$ python3 -q
>>> import numpy as np
>>> np.set_printoptions(precision=1, suppress=True, linewidth=160)
>>> data = np.load("a.npy")
>>> data.round(1) + 0
array([[ 4.8, -2. , -1.3, -3.1,  6.8, -3.8],
       [ 0.9, -0.2,  6. ,  4.6,  0.2, -6.5],
       [-4.8,  2. ,  1.4,  3.2, -6.8,  3.6],
       [-4.8,  2. ,  1.5,  3.3, -6.8,  3.6],
       [-4.6,  1.8, -1.5,  0.7, -6. ,  6.1],
       [-1.3,  0.7,  6.2,  5.6, -2.8, -4.4],
       [ 4.5, -1.8,  1.8, -0.4,  5.8, -6.3],
       [-4.4,  1.7, -2.1,  0.1, -5.6,  6.5],
       [ 3.6, -1.6, -4.7, -5.4,  5.7,  0.7],
       [ 2.1, -0.7,  5.3,  3.4,  2. , -7.1],
       [-4.8,  1.9, -0.7,  1.5, -6.4,  5.5],
       [-1. ,  0.6,  6.3,  5.5, -2.4, -4.8],
       [-3.6,  1.6,  4.7,  5.4, -5.8, -0.6],
       [-4.1,  1.6, -2.8, -0.6, -5.1,  6.8],
       [-4.5,  1.8, -1.8,  0.4, -5.8,  6.3],
       [-4.1,  1.8,  4. ,  5. , -6.3,  0.5],
       [ 4.8, -2. , -1.9, -3.6,  6.8, -3.1],
       [ 0.2, -0.3, -6.3, -5.2,  1.3,  5.6],
       [ 0.6,  0. ,  6.1,  4.8, -0.3, -6.3],
       [ 4.8, -2. ,  0.2, -1.9,  6.5, -5.1],
       [ 1.9, -1. , -6. , -5.7,  3.6,  3.6],
       [-4.8,  2. ,  1.6,  3.3, -6.8,  3.5]])
>>> left, sigma, VT = np.linalg.svd(data)
>>> V = VT[:(sigma > 1e-8).sum()]
>>> rng = np.random.default_rng(521503)
>>> x = data[4] + 5 * data[17] + rng.integers(2) * np.eye(6)[5]
>>> print(x)
[ -3.7   0.5 -32.9 -25.3   0.5  35.3]
>>> round(float(np.linalg.norm(x - V.T @ V @ x)), 1)
0.7
>>> np.linalg.matrix_rank(np.vstack([data, x]))
np.int64(3)
>>> print(np.round(np.diag(V.T @ V), 1) + 0)
[0.2 0.  0.4 0.3 0.5 0.5]
>>> np.allclose(V.T @ V @ x, x)
False
>>> Y = data / np.sqrt((data ** 2).mean(axis=1, keepdims=True))
>>> np.linalg.norm(Y, axis=1)
array([2.4, 2.4, 2.4, 2.4, 2.4, 2.4, 2.4, 2.4, 2.4, 2.4, 2.4, 2.4, 2.4, 2.4, 2.4, 2.4, 2.4, 2.4, 2.4, 2.4, 2.4, 2.4])
>>> print(np.linalg.matrix_rank(Y) == np.linalg.matrix_rank(data))
True
>>> cen = data - data.mean(axis=0)
>>> left, sigma, VT = np.linalg.svd(cen, full_matrices=False)
>>> np.round(VT[0] * np.sign(VT[0, np.abs(VT[0]).argmax()]), 1) + 0
array([ 0.5, -0.2,  0. , -0.2,  0.7, -0.5])
>>> sigma.round(1) + 0
array([35.5, 29.2,  0. ,  0. ,  0. ,  0. ])
>>> np.abs(VT[0]).argmax()
np.int64(4)
>>> print(np.abs(left[:, 0]).argmax())
19
>>> np.searchsorted(np.cumsum(sigma ** 2) / (sigma ** 2).sum(), 0.9) + 1
np.int64(2)
>>> np.allclose(data[:-1].T @ np.linalg.lstsq(data[:-1].T, data[-1])[0], data[-1])
True
>>> print(np.round(np.trace(np.linalg.pinv(data) @ data), 1))
2.0
>>> np.round(data @ np.linalg.pinv(data) @ data, 1) + 0
array([[ 4.8, -2. , -1.3, -3.1,  6.8, -3.8],
       [ 0.9, -0.2,  6. ,  4.6,  0.2, -6.5],
       [-4.8,  2. ,  1.4,  3.2, -6.8,  3.6],
       [-4.8,  2. ,  1.5,  3.3, -6.8,  3.6],
       [-4.6,  1.8, -1.5,  0.7, -6. ,  6.1],
       [-1.3,  0.7,  6.2,  5.6, -2.8, -4.4],
       [ 4.5, -1.8,  1.8, -0.4,  5.8, -6.3],
       [-4.4,  1.7, -2.1,  0.1, -5.6,  6.5],
       [ 3.6, -1.6, -4.7, -5.4,  5.7,  0.7],
       [ 2.1, -0.7,  5.3,  3.4,  2. , -7.1],
       [-4.8,  1.9, -0.7,  1.5, -6.4,  5.5],
       [-1. ,  0.6,  6.3,  5.5, -2.4, -4.8],
       [-3.6,  1.6,  4.7,  5.4, -5.8, -0.6],
       [-4.1,  1.6, -2.8, -0.6, -5.1,  6.8],
       [-4.5,  1.8, -1.8,  0.4, -5.8,  6.3],
       [-4.1,  1.8,  4. ,  5. , -6.3,  0.5],
       [ 4.8, -2. , -1.9, -3.6,  6.8, -3.1],
       [ 0.2, -0.3, -6.3, -5.2,  1.3,  5.6],
       [ 0.6,  0. ,  6.1,  4.8, -0.3, -6.3],
       [ 4.8, -2. ,  0.2, -1.9,  6.5, -5.1],
       [ 1.9, -1. , -6. , -5.7,  3.6,  3.6],
       [-4.8,  2. ,  1.6,  3.3, -6.8,  3.5]])
>>> np.linalg.lstsq(data[:-1].T, data[-1])[2]
np.int32(2)
